$ python3 -q
>>> import numpy as np
>>> from numpy import linalg as LA
>>> np.set_printoptions(precision=2, suppress=True, linewidth=140, floatmode="fixed")
>>> rd = lambda a: np.round(a, 2) + 0
>>> W0 = np.loadtxt("w.csv", delimiter=",")
>>> print(W0)
[[  4.00   5.00   6.00   7.00   8.00   9.00  10.00  11.00  12.00  13.00  14.00  15.00]
 [ 16.00  17.00  18.00  19.00  20.00  21.00  22.00  23.00  24.00  25.00  26.00  27.00]
 [ 28.00  29.00  30.00  31.00  32.00  33.00  34.00  35.00  36.00  37.00  38.00  39.00]
 [ 40.00  41.00  42.00  43.00  44.00  45.00  46.00  47.00  48.00  49.00  50.00  51.00]
 [ 52.00  53.00  54.00  55.00  56.00  57.00  58.00  59.00  60.00  61.00  62.00  63.00]
 [ 64.00  65.00  66.00  67.00  68.00  69.00  70.00  71.00  72.00  73.00  74.00  75.00]
 [ 76.00  77.00  78.00  79.00  80.00  81.00  82.00  83.00  84.00  85.00  86.00  87.00]
 [ 88.00  89.00  90.00  91.00  92.00  93.00  94.00  95.00  96.00  97.00  98.00  99.00]
 [100.00 101.00 102.00 103.00 104.00 105.00 106.00 107.00 108.00 109.00 110.00 111.00]]
>>> other = W0 / LA.norm(W0, axis=1, keepdims=True)
>>> gram = other @ other.T
>>> print(rd(np.degrees(np.arccos(np.clip(gram[1, 4], -1, 1)))))
5.69
>>> print((np.abs(gram) > 0.9).astype(int))
[[1 1 1 1 1 1 1 1 1]
 [1 1 1 1 1 1 1 1 1]
 [1 1 1 1 1 1 1 1 1]
 [1 1 1 1 1 1 1 1 1]
 [1 1 1 1 1 1 1 1 1]
 [1 1 1 1 1 1 1 1 1]
 [1 1 1 1 1 1 1 1 1]
 [1 1 1 1 1 1 1 1 1]
 [1 1 1 1 1 1 1 1 1]]
>>> print((gram - 2 * np.eye(9)).round(6).argmax(axis=1))
[1 2 3 4 5 6 7 8 7]
>>> print(rd(LA.norm(W0, 2) / LA.norm(W0)))
1.0
>>> feats = np.cumsum(np.array([[0, 6, 1, 5, 5, 1, 7, 9, 3, 9, 5],
...     [1, 3, 6, 6, 8, 2, 0, 6, 5, 5, 4],
...     [5, 6, 6, 1, 2, 7, 4, 9, 2, 2, 5],
...     [9, 5, 0, 5, 3, 4, 0, 7, 0, 3, 6],
...     [3, 4, 7, 9, 3, 9, 3, 9, 9, 9, 6],
...     [3, 1, 1, 7, 6, 3, 7, 1, 9, 0, 0],
...     [5, 9, 7, 4, 7, 0, 8, 2, 2, 3, 8],
...     [9, 6, 2, 7, 1, 2, 4, 3, 7, 3, 7],
...     [4, 6, 1, 7, 6, 3, 6, 7, 7, 8, 3],
...     [4, 9, 6, 6, 8, 9, 5, 3, 3, 3, 5],
...     [8, 5, 4, 3, 3, 8, 8, 2, 6, 4, 5],
...     [7, 9, 2, 1, 9, 7, 5, 5, 6, 0, 2],
...     [5, 5, 6, 0, 7, 4, 7, 0, 1, 1, 3],
...     [0, 3, 6, 4, 5, 4, 4, 6, 6, 9, 7],
...     [6, 5, 7, 8, 1, 8, 4, 1, 7, 7, 2],
...     [6, 3, 3, 0, 0, 6, 8, 3, 7, 2, 8]]), axis=0)
>>> print(feats)
[[ 0  6  1  5  5  1  7  9  3  9  5]
 [ 1  9  7 11 13  3  7 15  8 14  9]
 [ 6 15 13 12 15 10 11 24 10 16 14]
 [15 20 13 17 18 14 11 31 10 19 20]
 [18 24 20 26 21 23 14 40 19 28 26]
 [21 25 21 33 27 26 21 41 28 28 26]
 [26 34 28 37 34 26 29 43 30 31 34]
 [35 40 30 44 35 28 33 46 37 34 41]
 [39 46 31 51 41 31 39 53 44 42 44]
 [43 55 37 57 49 40 44 56 47 45 49]
 [51 60 41 60 52 48 52 58 53 49 54]
 [58 69 43 61 61 55 57 63 59 49 56]
 [63 74 49 61 68 59 64 63 60 50 59]
 [63 77 55 65 73 63 68 69 66 59 66]
 [69 82 62 73 74 71 72 70 73 66 68]
 [75 85 65 73 74 77 80 73 80 68 76]]
>>> other = feats / np.sqrt((feats ** 2).mean(axis=1, keepdims=True))
>>> print(rd(other[7]))
[0.95 1.08 0.81 1.19 0.95 0.76 0.89 1.24 1.00 0.92 1.11]
>>> print(rd(LA.norm(other, axis=1)))
[3.32 3.32 3.32 3.32 3.32 3.32 3.32 3.32 3.32 3.32 3.32 3.32 3.32 3.32 3.32 3.32]
